% python3 -q
>>> import numpy as np
>>> np.set_printoptions(precision=1, suppress=True, linewidth=200, floatmode="fixed")
>>> E = np.load("out15.npy")
>>> E
array([[ 0.3,  0.0, -0.7],
       [ 0.4, -1.4, -1.2],
       [-0.2,  3.4, -1.3],
       [-0.6, -0.6,  1.5],
       [ 0.1,  0.6,  4.8],
       [-0.1,  1.5, -3.0],
       [ 1.9, -1.2, -1.3],
       [ 0.2, -1.9, -0.2],
       [ 1.1, -1.8, -6.8],
       [ 1.6, -1.4,  1.7],
       [ 0.3, -1.8, -1.4],
       [-0.1,  0.6, -0.8],
       [ 0.9,  2.1,  4.7],
       [ 0.2,  1.8,  3.4]])
>>> Ac = E - E.mean(axis=0)
>>> U, sv, Vt = np.linalg.svd(Ac, full_matrices=False)
>>> np.round(sv ** 2 / (sv ** 2).sum(), 1) + 0
array([0.8, 0.2, 0.0])
>>> np.abs(Vt[0]).argmax()
np.int64(2)
>>> np.linalg.matrix_rank(Ac)
np.int64(3)
>>> np.round(Ac.mean(axis=0), 1) + 0
array([0.0, 0.0, 0.0])
>>> np.abs(U[:, 0]).argmax()
np.int64(8)
>>> lab = E[:, 1] > np.median(E[:, 1])
>>> u = E[lab].mean(axis=0) - E[~lab].mean(axis=0)
>>> u
array([-0.5,  2.9,  2.1])
>>> round((((E - E.mean(axis=0)) @ u > 0) == lab).mean(), 1)
np.float64(0.8)
>>> vec = np.array([-4, -5, -4])
>>> target = E @ vec
>>> np.round(np.linalg.pinv(E) @ E, 1) + 0
array([[1.0, 0.0, 0.0],
       [0.0, 1.0, 0.0],
       [0.0, 0.0, 1.0]])
>>> np.linalg.solve(E.T @ E, E.T @ target)
array([-4.0, -5.0, -4.0])
>>> target
array([  1.6,  10.2, -11.0,  -0.6, -22.6,   4.9,   3.6,   9.5,  31.8,  -6.2,  13.4,   0.6, -32.9, -23.4])
>>> np.linalg.lstsq(E, target)[0]
array([-4.0, -5.0, -4.0])
>>> rng = np.random.default_rng(471)
>>> target = target + 0.1 * rng.normal(size=14)
>>> target
array([  1.6,  10.2, -11.0,  -0.6, -22.6,   4.8,   3.6,   9.7,  31.8,  -6.3,  13.4,   0.6, -33.0, -23.2])
>>> beta, *_ = np.linalg.lstsq(E, target)
>>> np.round(np.linalg.norm(target - E @ beta), 1)
np.float64(0.3)
>>> np.round(E.T @ (target - E @ beta), 1) + 0
array([0.0, 0.0, 0.0])
>>> beta.round()
array([-4.0, -5.0, -4.0])
>>> proj = E @ np.linalg.solve(E.T @ E, E.T)
>>> np.linalg.matrix_rank(np.eye(14) - proj)
np.int64(11)
>>> np.round(np.diag(proj), 1) + 0
array([0.0, 0.1, 0.4, 0.1, 0.2, 0.2, 0.4, 0.1, 0.5, 0.3, 0.1, 0.0, 0.4, 0.2])
>>> np.round(np.trace(proj), 1)
np.float64(3.0)
>>> J = np.array([[-2.0, 1.0, 1.0, 1.0],
...     [1.0, -2.0, 1.0, 1.0],
...     [1.0, 1.0, -2.0, 1.0],
...     [1.0, 1.0, 1.0, -2.0]])
>>> J
array([[-2.0,  1.0,  1.0,  1.0],
       [ 1.0, -2.0,  1.0,  1.0],
       [ 1.0,  1.0, -2.0,  1.0],
       [ 1.0,  1.0,  1.0, -2.0]])
>>> (J @ J)[0]
array([ 7.0, -2.0, -2.0, -2.0])
>>> J @ (-1.0) ** np.arange(4)
array([-3.0,  3.0, -3.0,  3.0])
>>> np.allclose(J @ J.T, J.T @ J)
True
>>> np.sort(np.abs(np.fft.fft(J[0]))), np.sort(np.linalg.svd(J, compute_uv=False))
(array([1.0, 3.0, 3.0, 3.0]), array([1.0, 3.0, 3.0, 3.0]))
>>> A = np.array([[21.0, 12.0, 6.0], [-32.0, -19.0, -10.0], [-8.0, -4.0, -1.0]])
>>> A
array([[ 21.0,  12.0,   6.0],
       [-32.0, -19.0, -10.0],
       [ -8.0,  -4.0,  -1.0]])
>>> round(float(np.linalg.det(A)), 1)
-9.0
>>> np.allclose(A, A.T)
False
>>> (A + A.T) / 2
array([[ 21.0, -10.0,  -1.0],
       [-10.0, -19.0,  -7.0],
       [ -1.0,  -7.0,  -1.0]])
>>> round(np.abs(np.linalg.eigvals(A)).max(), 1)
np.float64(3.0)
>>> np.abs(np.linalg.svd(A)[2][-1])
array([0.4, 0.8, 0.4])
>>> round(float(np.linalg.norm(A, 2) / np.linalg.norm(A)), 1)
1.0
>>> lab = rng.permutation(3)
>>> B = A[:, lab] * rng.choice([-1, 1], 3)
>>> B
array([[-21.0,   6.0,  12.0],
       [ 32.0, -10.0, -19.0],
       [  8.0,  -1.0,  -4.0]])
>>> U, _, Vt = np.linalg.svd(A.T @ B)
>>> lab
array([0, 2, 1])
>>> np.round(np.linalg.lstsq(A, B)[0], 1) + 0
array([[-1.0,  0.0,  0.0],
       [ 0.0,  0.0,  1.0],
       [ 0.0,  1.0,  0.0]])
>>> arr = np.load("layer3.npy")
>>> arr
array([[35,  1,  3,  0],
       [ 4, 24,  2,  4],
       [ 0,  4, 30,  0],
       [ 5,  3,  0, 25]])
>>> O, evecs = np.linalg.qr(arr[:, :3])[0], np.linalg.qr(arr[:, 3:])[0]
>>> sv = np.linalg.svd(O.T @ evecs, compute_uv=False)
>>> sv
array([0.3])
>>> B = np.array([[3, 2, 0], [1, 2, 1], [0, 3, 3]])
>>> K = B.T @ B
>>> K
array([[10,  8,  1],
       [ 8, 17, 11],
       [ 1, 11, 10]])
>>> U, sv, Vt = np.linalg.svd(K)
>>> sv.round(1) + 0
array([27.9,  9.1,  0.0])
>>> np.argmax(sv[:-1] / (sv[1:] + 1e-6)) + 1
np.int64(2)
>>> B = U[:, :2] @ np.diag(sv[:2]) @ Vt[:2]
>>> round(np.linalg.norm(K - B, 2), 1), np.round(sv[2], 1)
(np.float64(0.0), np.float64(0.0))
>>> np.linalg.matrix_rank(B)
np.int64(2)
>>> B
array([[10.0,  8.0,  1.0],
       [ 8.0, 17.0, 11.0],
       [ 1.0, 11.0, 10.0]])
>>> vec = np.array([-1, -7, 3])
>>> (B * vec).sum(axis=1)
array([-63.1, -93.9, -48.1])
>>> round(float(np.linalg.norm(K, 2) / np.linalg.norm(K)), 1)
1.0
>>> [round(float(x), 1) for x in np.linalg.svd(K, compute_uv=False)[:3]]
[27.9, 9.1, 0.0]
>>> np.abs(np.linalg.svd(K)[2][-1])
array([0.4, 0.6, 0.6])
>>> np.linalg.cond(K) > 100
np.True_
>>> u = np.array([-3, 3])
>>> mat = 5 * np.eye(2) + np.outer(u, u)
>>> mat
array([[14.0, -9.0],
       [-9.0, 14.0]])
>>> ang = np.radians(90)
>>> r_ = np.eye(2)
>>> r_[0, 0] = r_[1, 1] = np.cos(ang)
>>> r_[0, 1], r_[1, 0] = -np.sin(ang), np.sin(ang)
>>> r_.round(1) + 0
array([[ 0.0, -1.0],
       [ 1.0,  0.0]])
>>> B = mat @ r_.T
>>> np.abs(B - mat).max(axis=0)
array([ 5.0, 23.0])
>>> np.allclose(mat @ mat.T, B @ B.T)
True
>>> np.linalg.svd(mat, compute_uv=False), np.linalg.svd(B, compute_uv=False)
(array([23.0,  5.0]), array([23.0,  5.0]))
>>> np.round(np.linalg.det(r_), 1), round(float(np.trace(r_)), 1)
(np.float64(1.0), 0.0)
>>> np.allclose(np.linalg.norm(mat, axis=1), np.linalg.norm(B, axis=1))
True
>>> vec = np.ones(2)
>>> for _ in range(3):
...     vec = mat @ vec
...     vec /= np.linalg.norm(vec)
...     print(round(vec @ mat @ vec, 1))
... 
5.0
5.0
5.0
>>> np.round(np.linalg.eigvalsh(mat)[-1], 1)
np.float64(23.0)
>>> vec = np.array([1, 1, 1])
>>> target = A @ vec
>>> target
array([ 39.0, -61.0, -13.0])
>>> np.round(np.linalg.solve(A.T, A[0]), 1) + 0
array([1.0, 0.0, 0.0])
>>> np.linalg.solve(A, target + A[:, 1])
array([1.0, 2.0, 1.0])
>>> np.linalg.solve(A, A[:, 2])
array([-0.0,  0.0,  1.0])
>>> u, g = mat[0], mat[1]
>>> u @ g
np.float64(-252.0)
>>> pr = (u @ g) / (u @ u) * u
>>> round((g - pr) @ u, 1)
np.float64(0.0)
>>> pr
array([-12.7,   8.2])
>>> np.linalg.matrix_rank(np.outer(u, g))
np.int64(1)
>>> data = np.load("mat.npy")
>>> data
array([[ 3.6,  0.3, -0.5, -1.4],
       [-4.2,  0.3,  0.4, -1.2],
       [-0.9,  0.7,  0.0,  0.2],
       [-0.9, -0.3, -0.2, -0.5]])
>>> t3 = np.stack([data, 3 * data, data[::-1]])
>>> t3.shape
(3, 4, 4)
>>> np.linalg.matrix_rank(t3)
array([4, 4, 4])
>>> (t3 @ data.T).shape
(3, 4, 4)
>>> np.einsum("bij,cij->bc", t3, t3)
array([[ 37.1, 111.4,   2.4],
       [111.4, 334.1,   7.3],
       [  2.4,   7.3,  37.1]])
>>> np.round(np.linalg.det(data[::-1]), 1)
np.float64(2.5)
>>> round(np.linalg.det(data.T), 1)
np.float64(2.5)
>>> np.einsum("ij,ji->", data, data)
np.float64(15.4)
>>> np.poly(data)
array([ 1.0, -3.4, -1.9,  3.6,  2.5])
>>> M = np.load("dump.npy")
>>> M
array([[ 3, -1,  0, -9],
       [ 0,  0, -2,  0],
       [ 1,  0,  0, -3],
       [ 0,  0,  2,  0]])
>>> B = M[0, 0] * M[1:] - np.outer(M[1:, 0], M[0])
>>> B
array([[ 0,  0, -6,  0],
       [ 0,  1,  0,  0],
       [ 0,  0,  6,  0]])
>>> M[:, 0] / M[0, 0]
array([1.0, 0.0, 0.3, 0.0])
>>> np.flatnonzero(~B.round(6).any(axis=1))
array([], dtype=int64)
>>> np.linalg.matrix_rank(M, rtol=0.1)
np.int64(2)
>>> round(float(np.linalg.norm(M, 2) / np.linalg.norm(M)), 1)
1.0
>>> np.argsort(-np.linalg.norm(M, axis=0).round(6), kind="stable")[:3]
array([3, 0, 2])
>>> def softmax(z):
...     e = np.exp(z - z.max(axis=-1, keepdims=True))
...     return e / e.sum(axis=-1, keepdims=True)
... 
>>> softmax(M).sum(axis=1)
array([1.0, 1.0, 1.0, 1.0])
>>> att = M @ M.T / np.sqrt(4)
>>> np.round(softmax(att + np.triu(np.full(att.shape, -np.inf), 1)), 1) + 0
array([[1.0, 0.0, 0.0, 0.0],
       [0.1, 0.9, 0.0, 0.0],
       [1.0, 0.0, 0.0, 0.0],
       [0.1, 0.0, 0.1, 0.8]])
